% ipython --no-banner

In [1]: import numpy as np

In [2]: import numpy.linalg as la

In [3]: np.set_printoptions(precision=1, suppress=True, linewidth=200)

In [4]: A = np.loadtxt("case12.csv", delimiter=",")

In [5]: print(A.round(1) + 0)
[[-0.5 -0.9  0.1 -1.3 -2.4  0.   0.8]
 [-1.8 -0.7 -0.8 -0.4  0.8 -1.9 -0.1]
 [-1.6 -0.1 -0.3 -1.   0.9  2.2  0. ]
 [ 0.4  2.1 -1.5 -1.4 -0.1 -0.4  0.3]
 [ 1.7 -1.6 -0.7 -1.3  1.1  0.   0.3]
 [ 0.1 -0.6 -1.8  0.7 -0.9  0.4 -2. ]
 [-0.1 -0.3 -1.5  1.5  0.   0.4  2.1]]

In [6]: print(np.round(la.pinv(A), 1) + 0)
[[-0.1 -0.2 -0.2  0.   0.2  0.   0. ]
 [-0.1 -0.1  0.   0.2 -0.2 -0.1  0. ]
 [ 0.  -0.1  0.  -0.2 -0.1 -0.2 -0.2]
 [-0.1  0.  -0.1 -0.2 -0.1  0.1  0.2]
 [-0.3  0.1  0.1  0.   0.1 -0.1  0. ]
 [ 0.  -0.2  0.2  0.   0.   0.   0. ]
 [ 0.1  0.   0.   0.   0.  -0.2  0.2]]

In [7]: r0 = np.array([3, 0])

In [8]: print(np.convolve(A[0], r0))
[-1.6 -2.8  0.3 -3.8 -7.1  0.1  2.3  0. ]

In [9]: print(np.cross(A[0, :3], A[2, :3]))
[ 0.3 -0.3 -1.4]

In [10]: print(np.round(np.correlate(A[0], A[2], "full"), 1) + 0)
[ 0.  -1.1 -2.5 -0.1 -1.6 -6.1  0.   5.8  1.4  1.5  3.5 -0.1 -1.2]

In [11]: gram = A.T @ A

In [12]: print(np.diag(gram))
[9. 9. 9. 9. 9. 9. 9.]

In [13]: print(la.svd(A, compute_uv=False) ** 2)
[9. 9. 9. 9. 9. 9. 9.]

In [14]: print(la.eigvalsh(gram)[::-1])
[9. 9. 9. 9. 9. 9. 9.]

In [15]: print(np.allclose(gram, gram.T))
True

In [16]: m1 = np.loadtxt("layer11.csv", delimiter=",")

In [17]: print(m1)
[[ 0.  0.  0.  0.  0.]
 [ 0. -4. -2. -2. -2.]
 [ 0.  4.  2.  2.  2.]
 [ 0. -4. -2. -2. -2.]
 [ 0. -6. -3. -3. -3.]
 [ 0.  4.  2.  2.  2.]
 [ 0. -6. -3. -3. -3.]]

In [18]: # null space of dimension 4

In [19]: Uu, s, Vh = la.svd(m1)

In [20]: print(s.round(1) + 0)
[15.4  0.   0.   0.   0. ]

In [21]: M2 = Uu[:, :1] @ np.diag(s[:1]) @ Vh[:1]

In [22]: print(M2)
[[ 0.  0.  0.  0.  0.]
 [ 0. -4. -2. -2. -2.]
 [ 0.  4.  2.  2.  2.]
 [ 0. -4. -2. -2. -2.]
 [ 0. -6. -3. -3. -3.]
 [ 0.  4.  2.  2.  2.]
 [ 0. -6. -3. -3. -3.]]

In [23]: print(round(float(la.norm(m1 - M2, 2)), 1), round(float(s[1]), 1))
0.0 0.0

In [24]: print(round(np.abs(m1 - M2).max(), 1))
0.0

In [25]: print(round(la.norm(M2, 2) / la.norm(M2), 1))
1.0

In [26]: print(la.cond(m1) > 100)
True

In [27]: print(round(la.norm(m1, 2) / la.norm(m1), 1))
1.0

In [28]: print(la.matrix_rank(m1, rtol=0.1))
1

In [29]: print([round(float(x), 1) for x in la.svd(m1, compute_uv=False)[:3]])
[15.4, 0.0, 0.0]

In [30]: Uu, s, Vh = la.svd(m1)

In [31]: vecs = Vh[:(s > 1e-8).sum()]

In [32]: rng = np.random.default_rng(38686)

In [33]: x0 = m1[6] + -1 * m1[1] + rng.integers(2) * np.eye(5)[0]

In [34]: print(x0)
[ 1. -2. -1. -1. -1.]

In [35]: print(vecs.T @ vecs)
[[0.  0.  0.  0.  0. ]
 [0.  0.6 0.3 0.3 0.3]
 [0.  0.3 0.1 0.1 0.1]
 [0.  0.3 0.1 0.1 0.1]
 [0.  0.3 0.1 0.1 0.1]]

In [36]: print(np.allclose(vecs.T @ vecs @ x0, x0))
False

In [37]: print(la.matrix_rank(np.vstack([m1, x0])))
2

In [38]: print(round(la.norm(x0 - vecs.T @ vecs @ x0), 1))
1.0

In [39]: w1 = np.array([[0, 0, 1, 1], [2, 1, 2, 2], [2, 1, 0, 1], [2, 2, 0, 0], [0, 1, 2, 0]])

In [40]: c = np.array([6, 8, 2, 0])

In [41]: H = np.maximum(m1 @ w1 + c, 0)

In [42]: print(H)
[[ 6.  8.  2.  0.]
 [ 0.  0.  0.  0.]
 [22. 20. 14. 10.]
 [ 0.  0.  0.  0.]
 [ 0.  0.  0.  0.]
 [22. 20. 14. 10.]
 [ 0.  0.  0.  0.]]

In [43]: print((H > 0).astype(int))
[[1 1 1 0]
 [0 0 0 0]
 [1 1 1 1]
 [0 0 0 0]
 [0 0 0 0]
 [1 1 1 1]
 [0 0 0 0]]

In [44]: basis = np.array([[3, 9, 8], [0, 1, 3], [6, 8, 4], [0, 3, 0]])

In [45]: print((H @ basis).round(6).argmax(axis=1))
[2 0 1 0 0 1 0]

In [46]: K = np.eye(5, dtype=int)[rng.permutation(5)]

In [47]: print(K)
[[0 0 0 0 1]
 [0 0 0 1 0]
 [0 1 0 0 0]
 [1 0 0 0 0]
 [0 0 1 0 0]]

In [48]: # row-stochastic, so 1 is an eigenvalue

In [49]: M2 = la.inv(K)

In [50]: print(M2)
[[0. 0. 0. 1. 0.]
 [0. 0. 1. 0. 0.]
 [0. 0. 0. 0. 1.]
 [0. 1. 0. 0. 0.]
 [1. 0. 0. 0. 0.]]

In [51]: print(np.round(la.slogdet(K)[0], 1))
1.0

In [52]: print(K @ M2)
[[1. 0. 0. 0. 0.]
 [0. 1. 0. 0. 0.]
 [0. 0. 1. 0. 0.]
 [0. 0. 0. 1. 0.]
 [0. 0. 0. 0. 1.]]

In [53]: print(la.det(K) * M2)
[[0. 0. 0. 1. 0.]
 [0. 0. 1. 0. 0.]
 [0. 0. 0. 0. 1.]
 [0. 1. 0. 0. 0.]
 [1. 0. 0. 0. 0.]]

In [54]: print(round(la.det(K[::-1]), 1))
1.0

In [55]: print(la.eigvals(K))
[-0.8+0.6j -0.8-0.6j  0.3+1.j   0.3-1.j   1. +0.j ]

In [56]: print(np.round(la.det(2 * K), 1), round(la.det(K), 1))
32.0 1.0

In [57]: print(np.einsum("ij,ji->", K, K))
0

In [58]: M2 = np.array([[2, 2, 3], [2, 3, 3]])

In [59]: basis = np.kron(M2, K)

In [60]: print(basis)
[[0 0 0 0 2 0 0 0 0 2 0 0 0 0 3]
 [0 0 0 2 0 0 0 0 2 0 0 0 0 3 0]
 [0 2 0 0 0 0 2 0 0 0 0 3 0 0 0]
 [2 0 0 0 0 2 0 0 0 0 3 0 0 0 0]
 [0 0 2 0 0 0 0 2 0 0 0 0 3 0 0]
 [0 0 0 0 2 0 0 0 0 3 0 0 0 0 3]
 [0 0 0 2 0 0 0 0 3 0 0 0 0 3 0]
 [0 2 0 0 0 0 3 0 0 0 0 3 0 0 0]
 [2 0 0 0 0 3 0 0 0 0 3 0 0 0 0]
 [0 0 2 0 0 0 0 3 0 0 0 0 3 0 0]]

In [61]: data = np.load("dump.npy")

In [62]: print(data)
[[-4  0  0]
 [-2  5  0]
 [ 3  2  1]]

In [63]: # triangular

In [64]: print(round(la.norm(data) ** 2 / la.norm(data, 2) ** 2, 1))
1.8

In [65]: print(round(float(la.norm(data, 1)), 1), round(la.norm(data, np.inf), 1))
9.0 7.0

In [66]: print(la.norm(data, axis=1).argmax())
1

In [67]: print(round(float(la.norm(data[2] - data[1])), 1))
5.9

In [68]: print(np.allclose(data @ data.T, data.T @ data))
False

In [69]: print((data + data.T) / 2)
[[-4.  -1.   1.5]
 [-1.   5.   1. ]
 [ 1.5  1.   1. ]]

In [70]: x0 = np.array([-4, -9, -1])

In [71]: h1 = np.maximum(data @ x0, 0)

In [72]: print(np.flatnonzero(h1 > 1e-9))
[0]

In [73]: print(np.maximum(data @ (3 * x0), 0))
[48  0  0]

In [74]: arr = np.load("x.npy")

In [75]: print(arr)
[[2. 1. 0.]
 [0. 2. 1.]
 [0. 0. 2.]]

In [76]: # triangular, det is the product of the diagonal

In [77]: O = arr.astype(float).copy()

In [78]: for j in range(3):
    ...:     O[:, j] -= O[:, :j] @ (O[:, :j].T @ O[:, j])
    ...:     O[:, j] /= la.norm(O[:, j])
    ...: 

In [79]: print(O)
[[1. 0. 0.]
 [0. 1. 0.]
 [0. 0. 1.]]

In [80]: print(O.T @ O)
[[1. 0. 0.]
 [0. 1. 0.]
 [0. 0. 1.]]

In [81]: print(la.svd(arr, compute_uv=False))
[2.8 2.1 1.4]

In [82]: print(np.abs(arr).max())
2.0

In [83]: print(arr.sum(axis=1))
[3. 3. 2.]

In [84]: print(np.unravel_index(np.abs(arr).argmax(), arr.shape))
(np.int64(0), np.int64(0))

In [85]: z = rng.permutation(3)

In [86]: M2 = arr[:, z] * rng.choice([-1, 1], 3)

In [87]: print(M2)
[[-2. -1. -0.]
 [-0. -2. -1.]
 [-0. -0. -2.]]

In [88]: Uu, _, Vh = la.svd(arr.T @ M2)

In [89]: print(z)
[0 1 2]

In [90]: print(np.einsum("ii->", arr))
6.0

In [91]: print(np.poly(arr))
[ 1. -6. 12. -8.]

In [92]: print(np.kron(np.eye(2, dtype=int), arr))
[[2. 1. 0. 0. 0. 0.]
 [0. 2. 1. 0. 0. 0.]
 [0. 0. 2. 0. 0. 0.]
 [0. 0. 0. 2. 1. 0.]
 [0. 0. 0. 0. 2. 1.]
 [0. 0. 0. 0. 0. 2.]]

In [93]: print(round(la.eigvals(arr).sum().real, 1))
6.0

In [94]: print(la.eigvals(arr))
[2. 2. 2.]

In [95]: print(np.einsum("ij,ji->", arr, arr))
12.0

In [96]: J = np.eye(3, dtype=int)[rng.permutation(3)] * np.array([2, 2, 2])

In [97]: print(J)
[[0 0 2]
 [0 2 0]
 [2 0 0]]

In [98]: r0 = np.array([5, -3, 3])

In [99]: M2 = J + np.outer(r0, np.eye(3)[2])

In [100]: print(M2)
[[ 0.  0.  7.]
 [ 0.  2. -3.]
 [ 2.  0.  3.]]

In [101]: print(np.round(la.det(M2) / la.det(J), 1), round(1 + la.solve(J, r0)[2], 1))
3.5 3.5

In [102]: print(np.round(np.abs(la.eigvals(M2)).max(), 1))
5.5

In [103]: print(np.allclose(M2, M2.T))
False

In [104]: print(la.matrix_power(M2, 3))
[[ 42.   0. 161.]
 [-30.   8. -99.]
 [ 46.   0. 111.]]

In [105]: print(np.sort(np.abs(la.eigvals(M2))))
[2.  2.5 5.5]

In [106]: print(np.round(la.det(J[::-1]), 1))
8.0

In [107]: print(la.eigvals(J))
[ 2. -2.  2.]

In [108]: print(round(la.det(J.T), 1))
-8.0

In [109]: print(np.kron(np.eye(2, dtype=int), J))
[[0 0 2 0 0 0]
 [0 2 0 0 0 0]
 [2 0 0 0 0 0]
 [0 0 0 0 0 2]
 [0 0 0 0 2 0]
 [0 0 0 2 0 0]]

In [110]: print(J.T @ J)
[[4 0 0]
 [0 4 0]
 [0 0 4]]

In [111]: print(la.svd(J, compute_uv=False))
[2. 2. 2.]

In [112]: ev, vecs = la.eig(J)

In [113]: print(np.prod(ev))
-8.0

In [114]: print(np.sort(la.eigvals(la.inv(J))))
[-0.5  0.5  0.5]

In [115]: print(np.sort(la.eigvals(J.T)))
[-2.  2.  2.]

In [116]: print(np.sort(la.eigvals(J @ J)))
[4. 4. 4.]

In [117]: F = np.array([[-20, -8, -12, -12, -20, -20],
     ...:     [8, 2, -5, 3, -25, -25],
     ...:     [-18, -6, 1, -9, 21, 21],
     ...:     [-11, -2, -6, -3, -2, -2],
     ...:     [-2, -2, -4, -3, -14, -14]])

In [118]: # columns 4 and 5 are equal

In [119]: print(np.allclose(F[:-1].T @ la.lstsq(F[:-1].T, F[-1])[0], F[-1]))
True

In [120]: print(np.abs(np.diag(la.qr(F)[1])) > 1e-9)
[ True  True  True False False]

In [121]: print(np.round(np.trace(la.pinv(F) @ F), 1))
3.0

In [122]: print(la.lstsq(F[:-1].T, F[-1])[2])
3

In [123]: print(np.unique(F.round(6), axis=0).shape)
(5, 6)

In [124]: Uu, s, Vh = la.svd(F)

In [125]: vecs = Vh[:(s > 1e-8).sum()]

In [126]: x0 = F[4] + 3 * F[1] + rng.integers(2) * np.eye(6)[3]

In [127]: print(x0)
[ 22.   4. -19.   7. -89. -89.]

In [128]: print(np.allclose(vecs.T @ vecs @ x0, x0))
False

In [129]: print(np.diag(vecs.T @ vecs))
[0.8 0.3 0.4 0.6 0.5 0.5]

In [130]: print(round(float(la.norm(x0 - vecs.T @ vecs @ x0)), 1))
0.7

In [131]: print(np.round(vecs.T @ vecs, 1) + 0)
[[ 0.8  0.1  0.4  0.2 -0.1 -0.1]
 [ 0.1  0.3 -0.2  0.4  0.   0. ]
 [ 0.4 -0.2  0.4 -0.3  0.1  0.1]
 [ 0.2  0.4 -0.3  0.6  0.   0. ]
 [-0.1  0.   0.1  0.   0.5  0.5]
 [-0.1  0.   0.1  0.   0.5  0.5]]

In [132]: print(la.matrix_rank(np.vstack([F, x0])))
4

In [133]: M2 = np.array([[1, 3], [3, 0]])

In [134]: basis = np.kron(M2, data)

In [135]: print(basis)
[[ -4   0   0 -12   0   0]
 [ -2   5   0  -6  15   0]
 [  3   2   1   9   6   3]
 [-12   0   0   0   0   0]
 [ -6  15   0   0   0   0]
 [  9   6   3   0   0   0]]

In [136]: print(np.round(la.norm(basis, 2), 1), round(la.norm(M2, 2) * la.norm(data, 2), 1))
20.3 20.3

In [137]: print(np.round(la.norm(F, 2) / la.norm(F), 1))
0.8

In [138]: print([round(float(x), 1) for x in la.svd(F, compute_uv=False)[:3]])
[58.9, 36.7, 4.2]

In [139]: print(la.cond(F) > 100)
True

In [140]: E = np.cumsum(np.array([[-8, -4, -3, -9, 4, -7, -3],
     ...:     [9, -6, -9, -5, 8, -5, -9],
     ...:     [-1, -3, 5, 6, -4, 1, 0],
     ...:     [4, -8, -6, 7, 1, 9, -6],
     ...:     [-4, -5, -8, 5, -3, -5, -5],
     ...:     [1, -4, -9, 8, -6, 7, -3],
     ...:     [6, 2, 2, 8, -9, 6, 0],
     ...:     [0, -5, -2, -9, 8, 2, 2],
     ...:     [7, 5, 6, 7, 3, -3, 3],
     ...:     [0, 6, 3, 4, 4, 2, -3],
     ...:     [2, -4, 4, 4, -1, -5, -7],
     ...:     [8, 8, -9, -6, 9, -9, -2],
     ...:     [7, -2, -9, 0, 8, -5, -4],
     ...:     [-9, -5, -9, -6, -5, 0, -9],
     ...:     [-5, -9, 2, 8, 4, -2, -9],
     ...:     [-2, -1, -1, 6, -1, 4, -5],
     ...:     [-7, 9, 3, 6, 3, 0, 2]]), axis=0)

In [141]: print(E)
[[ -8  -4  -3  -9   4  -7  -3]
 [  1 -10 -12 -14  12 -12 -12]
 [  0 -13  -7  -8   8 -11 -12]
 [  4 -21 -13  -1   9  -2 -18]
 [  0 -26 -21   4   6  -7 -23]
 [  1 -30 -30  12   0   0 -26]
 [  7 -28 -28  20  -9   6 -26]
 [  7 -33 -30  11  -1   8 -24]
 [ 14 -28 -24  18   2   5 -21]
 [ 14 -22 -21  22   6   7 -24]
 [ 16 -26 -17  26   5   2 -31]
 [ 24 -18 -26  20  14  -7 -33]
 [ 31 -20 -35  20  22 -12 -37]
 [ 22 -25 -44  14  17 -12 -46]
 [ 17 -34 -42  22  21 -14 -55]
 [ 15 -35 -43  28  20 -10 -60]
 [  8 -26 -40  34  23 -10 -58]]

In [142]: Ac = E - E.mean(axis=0)

In [143]: vecs = la.svd(Ac)[2][:1]

In [144]: M2 = Ac - Ac @ vecs.T @ vecs

In [145]: print(np.round(la.norm(M2) / la.norm(Ac), 1))
0.5

In [146]: print(la.norm(M2, axis=1).round(6).argmax())
6
